% ipython --no-banner

In [1]: import numpy as np

In [2]: from numpy import linalg as LA

In [3]: np.set_printoptions(suppress=True, linewidth=100)

In [4]: def rd(a):
   ...:     return np.round(a, 2) + 0
   ...: 

In [5]: E = np.loadtxt("run6.csv", delimiter=",")

In [6]: E
Out[6]: 
array([[0., 1., 1., 1., 1., 1., 1., 1., 1.],
       [1., 0., 1., 1., 1., 1., 1., 1., 1.],
       [1., 1., 0., 1., 1., 1., 1., 1., 1.],
       [1., 1., 1., 0., 1., 1., 1., 1., 1.],
       [1., 1., 1., 1., 0., 1., 1., 1., 1.],
       [1., 1., 1., 1., 1., 0., 1., 1., 1.],
       [1., 1., 1., 1., 1., 1., 0., 1., 1.],
       [1., 1., 1., 1., 1., 1., 1., 0., 1.],
       [1., 1., 1., 1., 1., 1., 1., 1., 0.]])

In [7]: vals, evecs = LA.eigh(E)

In [8]: rd(LA.svd(E, compute_uv=False))
Out[8]: array([8., 1., 1., 1., 1., 1., 1., 1., 1.])

In [9]: rd(evecs @ np.diag(vals) @ evecs.T)
Out[9]: 
array([[0., 1., 1., 1., 1., 1., 1., 1., 1.],
       [1., 0., 1., 1., 1., 1., 1., 1., 1.],
       [1., 1., 0., 1., 1., 1., 1., 1., 1.],
       [1., 1., 1., 0., 1., 1., 1., 1., 1.],
       [1., 1., 1., 1., 0., 1., 1., 1., 1.],
       [1., 1., 1., 1., 1., 0., 1., 1., 1.],
       [1., 1., 1., 1., 1., 1., 0., 1., 1.],
       [1., 1., 1., 1., 1., 1., 1., 0., 1.],
       [1., 1., 1., 1., 1., 1., 1., 1., 0.]])

In [10]: rd(LA.eigvalsh(E + 5 * np.eye(9)))
Out[10]: array([ 4.,  4.,  4.,  4.,  4.,  4.,  4.,  4., 13.])

In [11]: rd(np.abs(evecs[:, -1]))
Out[11]: array([0.33, 0.33, 0.33, 0.33, 0.33, 0.33, 0.33, 0.33, 0.33])

In [12]: np.unique(vals.round(6) + 0, return_counts=True)[1]
Out[12]: array([8, 1])

In [13]: r0, r1 = E[6], E[4]

In [14]: r0 @ r1
Out[14]: np.float64(7.0)

In [15]: p = (r0 @ r1) / (r0 @ r0) * r0

In [16]: (r1 - p) @ r0
Out[16]: np.float64(0.0)

In [17]: rng = np.random.default_rng(71)

In [18]: M2 = E + rng.integers(-2, 3, (9, 1)) @ rng.integers(-2, 3, (1, 9))

In [19]: M2
Out[19]: 
array([[-2., -3., -3.,  5.,  1.,  1., -1., -1.,  1.],
       [ 2.,  2.,  3., -1.,  1.,  1.,  2.,  2.,  1.],
       [ 1.,  1.,  0.,  1.,  1.,  1.,  1.,  1.,  1.],
       [ 1.,  1.,  1.,  0.,  1.,  1.,  1.,  1.,  1.],
       [ 1.,  1.,  1.,  1.,  0.,  1.,  1.,  1.,  1.],
       [ 0., -1., -1.,  3.,  1.,  0.,  0.,  0.,  1.],
       [ 2.,  3.,  3., -1.,  1.,  1.,  1.,  2.,  1.],
       [ 0., -1., -1.,  3.,  1.,  1.,  0., -1.,  1.],
       [ 0., -1., -1.,  3.,  1.,  1.,  0.,  0.,  0.]])

In [20]: np.abs(M2 - E).sum(axis=1)
Out[20]: array([18.,  9.,  0.,  0.,  0.,  9.,  9.,  9.,  9.])

In [21]: np.trace(E @ E @ E) // 6
Out[21]: np.float64(84.0)

In [22]: E @ E
Out[22]: 
array([[8., 7., 7., 7., 7., 7., 7., 7., 7.],
       [7., 8., 7., 7., 7., 7., 7., 7., 7.],
       [7., 7., 8., 7., 7., 7., 7., 7., 7.],
       [7., 7., 7., 8., 7., 7., 7., 7., 7.],
       [7., 7., 7., 7., 8., 7., 7., 7., 7.],
       [7., 7., 7., 7., 7., 8., 7., 7., 7.],
       [7., 7., 7., 7., 7., 7., 8., 7., 7.],
       [7., 7., 7., 7., 7., 7., 7., 8., 7.],
       [7., 7., 7., 7., 7., 7., 7., 7., 8.]])

In [23]: E.sum(axis=0)
Out[23]: array([8., 8., 8., 8., 8., 8., 8., 8., 8.])

In [24]: Lm = np.diag(E.sum(axis=1)) - E

In [25]: LA.matrix_rank(Lm)
Out[25]: np.int64(8)

In [26]: F = np.load("case19.npy")

In [27]: F
Out[27]: 
array([[-15.74,  -1.58,   8.38, -17.46,   1.43, -12.4 ],
       [ 13.72,  -6.97,  -4.04,   8.19,  -9.41, -18.93],
       [ -4.94,   7.42,  -8.98, -10.88,   3.89, -11.29],
       [ -7.22,   6.43,  -4.12,  -2.51,   1.89,   8.69],
       [ -8.04,   4.33,   3.39,  24.12,   0.11,   6.11],
       [  6.13,  -3.4 ,  17.31,  -2.65,  -1.69,  -4.4 ],
       [  5.05,   0.82,   2.67,  10.54,   0.69,   0.56],
       [-12.81,  -3.54, -14.76,  11.81,   5.43,  -1.76],
       [ 12.21,   0.73,  -4.57,  -2.75,  -8.09,  -1.74],
       [ -7.43,   5.48,   0.74,   3.39,   0.8 ,  -3.11],
       [  6.06,  -9.69, -10.26,  13.13,   6.54,   6.21],
       [ 17.26,  -3.27,  -4.32,  -7.04,  -8.39,   2.58],
       [ -3.75,  -4.27,  -4.62,  22.22,  -2.48,   0.51],
       [-12.  ,  -2.17, -12.95,   7.32,  -3.44,  -3.3 ],
       [  1.36,  -0.16,   6.87,  -5.37,   2.54,  -5.39],
       [ -1.99,  -1.69,  -1.68,  12.51,  -4.99,  -6.44],
       [-12.75,  -4.74, -25.97,   0.66,   4.8 ,  -7.97],
       [  2.31,  -0.05, -11.45,  16.92,   1.85,  -7.72],
       [ 10.25,   2.7 ,  -9.64,   2.05,  -1.64,  -7.33],
       [ 11.97,   3.89,  -5.39,  -6.87,   0.49,   1.57],
       [-12.  ,  -3.08,   1.46,  17.64,  -6.73,  -6.95],
       [  9.5 ,   1.52,   4.25,  -1.16,  -9.13,   4.27],
       [  3.49,  10.98,  -7.65, -14.06,  -1.88,  -3.94],
       [-16.28,  -6.58,  -1.01, -14.14,  -3.42,  -9.98],
       [  2.75,  -1.58,   5.12,   1.12,  -9.11,  -0.19],
       [  0.63,  -2.22,   0.26,  -9.3 ,  -2.76,   1.11],
       [  6.01,   0.2 ,  -3.67, -10.43,   2.32,   1.82],
       [ 11.97,   3.16,  -0.37,   1.21,  12.63,  -8.58],
       [  7.01,   0.21, -10.72,  11.63,   6.84, -12.79],
       [ 16.46,   7.11,  11.51,  19.02,  -7.49,  -3.92],
       [-10.68,   3.66,  13.42,   5.54,   3.86,   1.26],
       [  2.82, -11.6 ,  -2.59, -11.61,  14.1 ,   5.35],
       [ -2.45,   7.06, -10.2 ,  -2.82,   0.09,   6.47],
       [ -1.29,   4.05,   5.02,  -9.2 ,  -8.52,   2.55],
       [-10.53,   3.86,   4.63,   7.25,   0.24,  -5.66],
       [ 11.45,   6.57, -13.24,  20.77,   7.18,  -2.29],
       [ 10.07,  -1.08,  -8.22,   1.04,  -1.01,   2.67],
       [  4.31,  -4.07,  -8.53,  -1.97,  -4.62,  -6.25]])

In [28]: labels = F[:, 4] > np.median(F[:, 4])

In [29]: r0 = F[labels].mean(axis=0) - F[~labels].mean(axis=0)

In [30]: rd(r0)
Out[30]: array([-4.27,  1.1 , -2.05,  1.89,  9.07,  0.31])

In [31]: np.argsort(-np.abs(r0).round(6), kind="stable")
Out[31]: array([4, 0, 2, 3, 1, 5])

In [32]: G = np.cov(F, rowvar=False)

In [33]: rd(np.corrcoef(F[:, 4], F[:, 5])[0, 1])
Out[33]: np.float64(0.04)

In [34]: rd(np.median(F, axis=0))
Out[34]: array([ 2.53,  0.08, -3.86,  1.08,  0.1 , -2.7 ])

In [35]: G.shape
Out[35]: (6, 6)

In [36]: rd(F.std(axis=0))
Out[36]: array([ 9.47,  4.94,  8.54, 11.  ,  5.75,  6.13])

In [37]: np.argsort(-F.std(axis=0).round(6), kind="stable")
Out[37]: array([3, 0, 2, 5, 4, 1])

In [38]: Xc = F - F.mean(axis=0)

In [39]: evecs = LA.svd(Xc)[2][:3]

In [40]: M2 = Xc - Xc @ evecs.T @ evecs

In [41]: rd(LA.norm(M2) / LA.norm(Xc))
Out[41]: np.float64(0.48)

In [42]: m1 = np.load("mat.npy")

In [43]: m1
Out[43]: 
array([[0, 0, 4, 5, 1, 3],
       [0, 0, 4, 0, 3, 2],
       [0, 0, 0, 3, 2, 0],
       [0, 0, 0, 0, 0, 0],
       [0, 0, 0, 0, 0, 5],
       [0, 0, 0, 0, 0, 0]])

In [44]: # triangular, det is the product of the diagonal

In [45]: T = np.stack([F, -2 * F, F[::-1]])

In [46]: rd(np.einsum("bij,cij->bc", T, T))
Out[46]: 
array([[ 15174.34, -30348.68,   -276.87],
       [-30348.68,  60697.36,    553.73],
       [  -276.87,    553.73,  15174.34]])

In [47]: m1 @ m1
Out[47]: 
array([[ 0,  0,  0, 12,  8,  5],
       [ 0,  0,  0, 12,  8, 15],
       [ 0,  0,  0,  0,  0, 10],
       [ 0,  0,  0,  0,  0,  0],
       [ 0,  0,  0,  0,  0,  0],
       [ 0,  0,  0,  0,  0,  0]])

In [48]: rd(np.sort(LA.eigvals(m1)))
Out[48]: array([0., 0., 0., 0., 0., 0.])

In [49]: LA.matrix_rank(m1 - m1[0, 0] * np.eye(6))
Out[49]: np.int64(4)

In [50]: [int(LA.matrix_rank(LA.matrix_power(m1, p))) for p in range(1, 7)]
Out[50]: [4, 2, 1, 0, 0, 0]

In [51]: np.prod(np.diag(m1)), rd(LA.det(m1))
Out[51]: (np.int64(0), np.float64(0.0))

In [52]: left, sigma, vt = LA.svd(m1)

In [53]: np.argmax(sigma[:-1] / (sigma[1:] + 1e-6)) + 1
Out[53]: np.int64(4)

In [54]: rd(sigma)
Out[54]: array([8.84, 4.65, 3.73, 2.09, 0.  , 0.  ])

In [55]: M2 = left[:, :4] @ np.diag(sigma[:4]) @ vt[:4]

In [56]: LA.matrix_rank(M2)
Out[56]: np.int64(4)

In [57]: rd(np.abs(m1 - M2).max())
Out[57]: np.float64(0.0)

In [58]: rd(LA.norm(m1 - M2, 2)), sigma[4]
Out[58]: (np.float64(0.0), np.float64(0.0))

In [59]: LA.matrix_rank(m1, rtol=0.1)
Out[59]: np.int64(4)

In [60]: rd(LA.norm(m1, 2) / LA.norm(m1))
Out[60]: np.float64(0.81)

In [61]: [round(float(x), 2) for x in LA.svd(m1, compute_uv=False)[:3]]
Out[61]: [8.84, 4.65, 3.73]

In [62]: LA.cond(m1) > 100
Out[62]: np.True_

In [63]: X = np.load("dump.npy")

In [64]: X
Out[64]: 
array([[ 1., -2., -1.,  2.,  2.,  1.,  1.,  0.,  0.,  0.],
       [-1.,  2.,  2., -1.,  0.,  0., -1.,  0.,  0.,  0.],
       [-2.,  1.,  1.,  0.,  1.,  0.,  1.,  0.,  0.,  0.],
       [-2.,  2.,  2., -1.,  2.,  0., -1.,  0.,  0.,  0.],
       [-1.,  0., -1.,  2.,  2., -2.,  1.,  0.,  0.,  0.],
       [ 0.,  1.,  2.,  0.,  1.,  1., -1.,  0.,  0.,  0.],
       [ 1.,  0., -1., -2.,  2.,  2., -1.,  0.,  0.,  0.],
       [ 0.,  0.,  0.,  0.,  0.,  0.,  0.,  3.,  9.,  9.],
       [ 0.,  0.,  0.,  0.,  0.,  0.,  0.,  5.,  0.,  7.],
       [ 0.,  0.,  0.,  0.,  0.,  0.,  0.,  9.,  7.,  4.]])

In [65]: rk = LA.matrix_rank(X)

In [66]: rk
Out[66]: np.int64(9)

In [67]: ns = LA.svd(X)[2][rk:].T

In [68]: rd(ns @ ns.T)
Out[68]: 
array([[ 0.18, -0.09,  0.18, -0.18,  0.09, -0.18,  0.18,  0.  ,  0.  ,  0.  ],
       [-0.09,  0.05, -0.09,  0.09, -0.05,  0.09, -0.09,  0.  ,  0.  ,  0.  ],
       [ 0.18, -0.09,  0.18, -0.18,  0.09, -0.18,  0.18,  0.  ,  0.  ,  0.  ],
       [-0.18,  0.09, -0.18,  0.18, -0.09,  0.18, -0.18,  0.  ,  0.  ,  0.  ],
       [ 0.09, -0.05,  0.09, -0.09,  0.05, -0.09,  0.09,  0.  ,  0.  ,  0.  ],
       [-0.18,  0.09, -0.18,  0.18, -0.09,  0.18, -0.18,  0.  ,  0.  ,  0.  ],
       [ 0.18, -0.09,  0.18, -0.18,  0.09, -0.18,  0.18,  0.  ,  0.  ,  0.  ],
       [ 0.  ,  0.  ,  0.  ,  0.  ,  0.  ,  0.  ,  0.  ,  0.  ,  0.  ,  0.  ],
       [ 0.  ,  0.  ,  0.  ,  0.  ,  0.  ,  0.  ,  0.  ,  0.  ,  0.  ,  0.  ],
       [ 0.  ,  0.  ,  0.  ,  0.  ,  0.  ,  0.  ,  0.  ,  0.  ,  0.  ,  0.  ]])

In [69]: rd(ns[:, 0] / ns[np.abs(ns[:, 0]).round(6).argmax(), 0])
Out[69]: array([ 1. , -0.5,  1. , -1. ,  0.5, -1. ,  1. ,  0. ,  0. ,  0. ])

In [70]: np.allclose(X @ ns, 0)
Out[70]: True

In [71]: [int(LA.matrix_rank(X[:, :j + 1])) for j in range(10)]
Out[71]: [1, 2, 3, 4, 5, 6, 6, 7, 8, 9]

In [72]: LA.matrix_rank(X.T @ X), LA.matrix_rank(X @ X.T)
Out[72]: (np.int64(9), np.int64(9))

In [73]: [int(LA.matrix_rank(X[:i])) for i in range(1, len(X) + 1)]
Out[73]: [1, 2, 3, 4, 5, 6, 6, 7, 8, 9]

In [74]: rd(LA.norm(X[4] - X[5]))
Out[74]: np.float64(5.39)

In [75]: rd(LA.norm(X, axis=1))
Out[75]: array([ 4.  ,  3.32,  2.83,  4.24,  3.87,  2.83,  3.87, 13.08,  8.6 , 12.08])

In [76]: rd(LA.norm(X, "nuc"))
Out[76]: np.float64(49.03)

In [77]: rd(LA.norm(X) ** 2 / LA.norm(X, 2) ** 2)
Out[77]: np.float64(1.46)

In [78]: M2 = np.array([[1, 3], [1, 3], [0, 2]])

In [79]: arr = np.kron(np.eye(3, dtype=int), M2)

In [80]: arr
Out[80]: 
array([[1, 3, 0, 0, 0, 0],
       [1, 3, 0, 0, 0, 0],
       [0, 2, 0, 0, 0, 0],
       [0, 0, 1, 3, 0, 0],
       [0, 0, 1, 3, 0, 0],
       [0, 0, 0, 2, 0, 0],
       [0, 0, 0, 0, 1, 3],
       [0, 0, 0, 0, 1, 3],
       [0, 0, 0, 0, 0, 2]])

In [81]: x0 = np.array([3, 1, -3, -3, 2, 0])

In [82]: target = arr @ x0

In [83]: rd(LA.pinv(arr) @ arr)
Out[83]: 
array([[1., 0., 0., 0., 0., 0.],
       [0., 1., 0., 0., 0., 0.],
       [0., 0., 1., 0., 0., 0.],
       [0., 0., 0., 1., 0., 0.],
       [0., 0., 0., 0., 1., 0.],
       [0., 0., 0., 0., 0., 1.]])

In [84]: rd(LA.lstsq(arr, target)[0])
Out[84]: array([ 3.,  1., -3., -3.,  2.,  0.])

In [85]: target = target + 0.05 * rng.normal(size=9)

In [86]: rd(target)
Out[86]: array([  5.98,   6.04,   2.  , -12.02, -11.98,  -5.98,   1.94,   2.03,  -0.02])

In [87]: coef, *_ = LA.lstsq(arr, target)

In [88]: rd(arr.T @ (target - arr @ coef))
Out[88]: array([0., 0., 0., 0., 0., 0.])

In [89]: rd(LA.norm(target - arr @ coef))
Out[89]: np.float64(0.08)
